% ipython --no-banner

In [1]: import numpy as np

In [2]: np.set_printoptions(precision=2, suppress=True, linewidth=120)

In [3]: X = np.load("test16.npy")

In [4]: print(X)
[[ 5.  2. -1. -3. -1. -3.]
 [ 5.  8. -1.  3. -3. -3.]
 [ 0.  0.  5.  2.  5.  1.]
 [ 0.  0.  2.  5.  1.  2.]
 [ 0.  0.  0.  3.  5.  4.]
 [ 0.  0.  1.  5.  2.  4.]]

In [5]: X[:, 6]
IndexError: index 6 is out of bounds for axis 1 with size 6


In [6]: print(np.linalg.svd(X, compute_uv=False))
[13.65 10.58  5.64  4.    2.18  0.51]

In [7]: X[6]
IndexError: index 6 is out of bounds for axis 0 with size 6


In [8]: print(np.abs(X).max())
8.0

In [9]: np.linalg.rank(X)
AttributeError: module 'numpy.linalg' has no attribute 'rank'


In [10]: print(np.linalg.matrix_rank(X))
6

In [11]: vec = np.array([2, 1, -1, -3, 0, 0])

In [12]: y = X @ vec

In [13]: c, lr = np.zeros(6), 1 / np.linalg.norm(X, 2) ** 2

In [14]: for i in range(250):
    ...:     c -= lr * X.T @ (X @ c - y)
    ...:     if i % 50 == 0: print(i, round(np.linalg.norm(X @ c - y), 2))
    ...: 
0 10.94
50 0.61
100 0.57
150 0.53
200 0.49

In [15]: print(c)
[ 1.97  0.71 -1.34 -2.62  0.3  -0.62]

In [16]: print(round(np.linalg.cond(X), 2))
26.9

In [17]: f, r1 = X[4], X[1]

In [18]: print(f @ f)
50.0

In [19]: p = (f @ r1) / (f @ f) * f

In [20]: print(r1 - p)
[ 5.    8.   -1.    4.08 -1.2  -1.56]
